$ ipython --no-banner

In [1]: import numpy as np

In [2]: import numpy.linalg as la

In [3]: np.set_printoptions(precision=1, suppress=True, linewidth=140)

In [4]: W0 = np.load("mat.npy")

In [5]: W0
Out[5]: 
array([[-1,  0,  0,  0,  0,  0],
       [ 0,  1, -5,  0,  0,  0],
       [ 0,  0,  0,  0,  0,  0],
       [ 0,  0,  0, -1, -1,  0],
       [ 0,  0,  0, -3, -4, -3],
       [ 0,  0,  0, -2,  3,  3]])

In [6]: rank = la.matrix_rank(W0)

In [7]: rank
Out[7]: np.int64(5)

In [8]: N = la.svd(W0)[2][rank:].T

In [9]: la.matrix_rank(W0.T @ W0), la.matrix_rank(W0 @ W0.T)
Out[9]: (np.int64(5), np.int64(5))

In [10]: [int(la.matrix_rank(W0[:i])) for i in range(1, len(W0) + 1)]
Out[10]: [1, 2, 2, 3, 4, 5]

In [11]: np.round(N @ N.T, 1) + 0
Out[11]: 
array([[0. , 0. , 0. , 0. , 0. , 0. ],
       [0. , 1. , 0.2, 0. , 0. , 0. ],
       [0. , 0.2, 0. , 0. , 0. , 0. ],
       [0. , 0. , 0. , 0. , 0. , 0. ],
       [0. , 0. , 0. , 0. , 0. , 0. ],
       [0. , 0. , 0. , 0. , 0. , 0. ]])

In [12]: N.shape
Out[12]: (6, 1)

In [13]: W0 @ N
Out[13]: 
array([[0.],
       [0.],
       [0.],
       [0.],
       [0.],
       [0.]])

In [14]: np.allclose(W0 @ W0.T, W0.T @ W0)
Out[14]: False

In [15]: round(float(la.det(W0)), 1)
Out[15]: 0.0

In [16]: la.matrix_power(W0, 2)
Out[16]: 
array([[  1,   0,   0,   0,   0,   0],
       [  0,   1,  -5,   0,   0,   0],
       [  0,   0,   0,   0,   0,   0],
       [  0,   0,   0,   4,   5,   3],
       [  0,   0,   0,  21,  10,   3],
       [  0,   0,   0, -13,  -1,   0]])

In [17]: np.allclose(W0, W0.T)
Out[17]: False

In [18]: np.trace(W0)
Out[18]: np.int64(-2)

In [19]: arr = np.loadtxt("run12.csv", delimiter=",")

In [20]: arr.round(1) + 0
Out[20]: 
array([[ 0.2, -0.6,  0.1, -0.1, -0.4, -0.3, -0.6],
       [ 0.4,  0.3,  0.5,  0. ,  0.3,  0.4, -0.5],
       [ 0.1, -0.1,  0.5, -0.5,  0.4, -0.5,  0.2],
       [-0.6, -0.4,  0. ,  0. ,  0.6,  0.2, -0.3],
       [ 0.5,  0. , -0.7, -0.1,  0.5, -0.2, -0.2],
       [ 0.4, -0.7,  0.1,  0.1,  0.2,  0.4,  0.5],
       [-0.1,  0. , -0.2, -0.8, -0.2,  0.5,  0. ]])

In [21]: f = np.array([1, 2, 1, 0, 2, 1, 0])

In [22]: B = arr + np.outer(f, np.eye(7)[6])

In [23]: B.round(1) + 0
Out[23]: 
array([[ 0.2, -0.6,  0.1, -0.1, -0.4, -0.3,  0.4],
       [ 0.4,  0.3,  0.5,  0. ,  0.3,  0.4,  1.5],
       [ 0.1, -0.1,  0.5, -0.5,  0.4, -0.5,  1.2],
       [-0.6, -0.4,  0. ,  0. ,  0.6,  0.2, -0.3],
       [ 0.5,  0. , -0.7, -0.1,  0.5, -0.2,  1.8],
       [ 0.4, -0.7,  0.1,  0.1,  0.2,  0.4,  1.5],
       [-0.1,  0. , -0.2, -0.8, -0.2,  0.5,  0. ]])

In [24]: la.matrix_rank(la.inv(B) - la.inv(arr), tol=1e-8)
Out[24]: np.int64(1)

In [25]: rng = np.random.default_rng(8155)

In [26]: B = arr + rng.integers(-2, 3, (7, 2)) @ rng.integers(-2, 3, (2, 7))

In [27]: B.round(1) + 0
Out[27]: 
array([[ 1.2, -0.6, -0.9, -3.1,  0.6,  0.7,  0.4],
       [ 0.4, -1.7, -0.5, -1. ,  1.3,  0.4, -1.5],
       [-1.9, -4.1,  0.5,  3.5,  0.4, -2.5, -3.8],
       [ 1.4,  5.6,  1. , -3. , -0.4,  2.2,  4.7],
       [-0.5,  2. ,  1.3,  3.9, -1.5, -1.2, -0.2],
       [-1.6, -8.7, -1.9,  2.1,  2.2, -1.6, -5.5],
       [-1.1,  2. ,  1.8,  3.2, -2.2, -0.5,  0. ]])

In [28]: np.abs(B - arr).sum(axis=1)
Out[28]: array([ 8.,  6., 16., 20., 12., 24., 12.])

In [29]: vec = np.array([-2, 3, 0, 2, 3, -3, 2])

In [30]: h = np.maximum(B @ vec, 0)

In [31]: np.maximum(B @ vec, 0) - np.maximum(-B @ vec, 0)
Out[31]: array([ -9.9,  -8.2,  -0.2,   9.8,  13.4, -18.2,   9.3])

In [32]: np.round(B * (h > 1e-9)[:, None], 1) + 0
Out[32]: 
array([[ 0. ,  0. ,  0. ,  0. ,  0. ,  0. ,  0. ],
       [ 0. ,  0. ,  0. ,  0. ,  0. ,  0. ,  0. ],
       [ 0. ,  0. ,  0. ,  0. ,  0. ,  0. ,  0. ],
       [ 1.4,  5.6,  1. , -3. , -0.4,  2.2,  4.7],
       [-0.5,  2. ,  1.3,  3.9, -1.5, -1.2, -0.2],
       [ 0. ,  0. ,  0. ,  0. ,  0. ,  0. ,  0. ],
       [-1.1,  2. ,  1.8,  3.2, -2.2, -0.5,  0. ]])

In [33]: h
Out[33]: array([ 0. ,  0. ,  0. ,  9.8, 13.4,  0. ,  9.3])

In [34]: B.T @ h
Out[34]: array([ -3.7, 100.2,  44.4,  52.8, -45.2,   0.4,  42.4])
